$ ipython --no-banner

In [1]: import numpy as np

In [2]: np.set_printoptions(precision=3, suppress=True, linewidth=120)

In [3]: W0 = np.load("sample6.npy")

In [4]: W0
Out[4]: 
array([[-5, -1,  7],
       [ 0,  0,  0],
       [-5, -4, 23],
       [-8, -2, 14],
       [-3, -1,  7],
       [ 0,  0,  0],
       [ 0,  0,  0],
       [-5, -4, 23],
       [-3, -1,  7],
       [-5, -1,  7],
       [ 0,  0,  0],
       [-8, -2, 14],
       [-8, -2, 14],
       [ 3, -2,  9],
       [ 0,  0,  0],
       [-5, -4, 23],
       [ 0,  0,  0],
       [-5, -1,  7],
       [ 0,  0,  0],
       [-3, -1,  7],
       [ 0,  0,  0],
       [-5, -4, 23],
       [ 0,  0,  0],
       [-5, -1,  7],
       [ 0,  0,  0],
       [ 3, -2,  9],
       [ 0, -3, 16],
       [ 0,  0,  0],
       [ 0,  0,  0],
       [ 3, -2,  9],
       [ 0,  0,  0],
       [ 0,  0,  0],
       [-5, -1,  7]])

In [5]: print(np.abs(np.linalg.svd(W0)[2][-1]))
[0.079 0.979 0.187]

In [6]: print(round(np.linalg.norm(W0, 2) / np.linalg.norm(W0), 3))
0.975

In [7]: gram = np.cov(W0, rowvar=False)

In [8]: print(np.argwhere(np.triu(np.abs(np.corrcoef(W0.T)) > 0.8, 1)))
[[1 2]]

In [9]: np.argsort(-W0.std(axis=0).round(6), kind="stable")
Out[9]: array([2, 0, 1])

In [10]: np.round(np.corrcoef(W0[:, 0], W0[:, 1])[0, 1], 3)
Out[10]: np.float64(0.45)

In [11]: np.corrcoef(W0.T)
Out[11]: 
array([[ 1.   ,  0.45 , -0.584],
       [ 0.45 ,  1.   , -0.987],
       [-0.584, -0.987,  1.   ]])

In [12]: np.linalg.eigvalsh(gram)[::-1]
Out[12]: array([66.553,  6.43 ,  0.002])

In [13]: x = np.array([-1, 1, 3])

In [14]: target = W0 @ x

In [15]: np.round(np.linalg.pinv(W0) @ W0, 3) + 0
Out[15]: 
array([[1., 0., 0.],
       [0., 1., 0.],
       [0., 0., 1.]])

In [16]: print(np.linalg.solve(W0.T @ W0, W0.T @ target))
[-1.  1.  3.]

In [17]: target
Out[17]: 
array([25,  0, 70, 48, 23,  0,  0, 70, 23, 25,  0, 48, 48, 22,  0, 70,  0, 25,  0, 23,  0, 70,  0, 25,  0, 22, 45,  0,
        0, 22,  0,  0, 25])

In [18]: rng = np.random.default_rng(516)

In [19]: target = target + 0.3 * rng.normal(size=33)

In [20]: target
Out[20]: 
array([25.387,  0.145, 70.075, 48.22 , 22.704, -0.099,  0.044, 69.617, 23.1  , 24.631, -0.164, 47.872, 48.579, 22.247,
        0.235, 69.796,  0.552, 24.825,  0.42 , 23.594, -0.362, 70.092, -0.187, 25.18 ,  0.039, 22.641, 45.073, -0.206,
       -0.728, 21.968, -0.924,  0.244, 25.561])

In [21]: c, *_ = np.linalg.lstsq(W0, target)

In [22]: c
Out[22]: array([-1.011,  0.901,  2.984])

In [23]: round(np.linalg.norm(target - W0 @ c), 3)
Out[23]: np.float64(2.092)

In [24]: np.round(W0.T @ (target - W0 @ c), 3) + 0
Out[24]: array([0., 0., 0.])

In [25]: c.round()
Out[25]: array([-1.,  1.,  3.])

In [26]: [round(float(np.linalg.norm(np.linalg.solve(W0.T @ W0 + lam * np.eye(3), W0.T @ target))), 2) for lam in (0, 1, 10, 100)]
Out[26]: [3.28, 2.98, 2.97, 2.9]

In [27]: left, sigma, Vh = np.linalg.svd(W0)

In [28]: sigma
Out[28]: array([62.963, 14.372,  0.239])

In [29]: M2 = left[:, :2] @ np.diag(sigma[:2]) @ Vh[:2]

In [30]: np.linalg.matrix_rank(W0, rtol=0.05)
Out[30]: np.int64(2)

In [31]: np.round(np.linalg.norm(W0 - M2, 2), 3), np.round(sigma[2], 3)
Out[31]: (np.float64(0.239), np.float64(0.239))

In [32]: np.round(np.linalg.norm(W0 - M2) / np.linalg.norm(W0), 3)
Out[32]: np.float64(0.004)

In [33]: P = W0 @ np.linalg.solve(W0.T @ W0, W0.T)

In [34]: np.round(P @ W0[:, 0], 3) + 0
Out[34]: 
array([-5.,  0., -5., -8., -3.,  0.,  0., -5., -3., -5.,  0., -8., -8.,  3.,  0., -5.,  0., -5.,  0., -3.,  0., -5.,
        0., -5.,  0.,  3.,  0.,  0.,  0.,  3.,  0.,  0., -5.])

In [35]: u = np.array([-4, 4, -4, 0, -3, -2, 2, -3, -2])

In [36]: v = np.array([2, 2, 1, 2, 3])

In [37]: M = u[:, None] + v[None, :]

In [38]: M
Out[38]: 
array([[-2, -2, -3, -2, -1],
       [ 6,  6,  5,  6,  7],
       [-2, -2, -3, -2, -1],
       [ 2,  2,  1,  2,  3],
       [-1, -1, -2, -1,  0],
       [ 0,  0, -1,  0,  1],
       [ 4,  4,  3,  4,  5],
       [-1, -1, -2, -1,  0],
       [ 0,  0, -1,  0,  1]])

In [39]: left, sigma, Vh = np.linalg.svd(M)

In [40]: V = Vh[:(sigma > 1e-8).sum()]

In [41]: x = M[4] + 3 * M[6] + rng.integers(2) * np.eye(5)[0]

In [42]: x
Out[42]: array([11., 11.,  7., 11., 15.])

In [43]: V.T @ V
Out[43]: 
array([[ 0.2,  0.2,  0.2,  0.2,  0.2],
       [ 0.2,  0.2,  0.2,  0.2,  0.2],
       [ 0.2,  0.2,  0.7,  0.2, -0.3],
       [ 0.2,  0.2,  0.2,  0.2,  0.2],
       [ 0.2,  0.2, -0.3,  0.2,  0.7]])

In [44]: np.allclose(V.T @ V @ x, x)
Out[44]: True
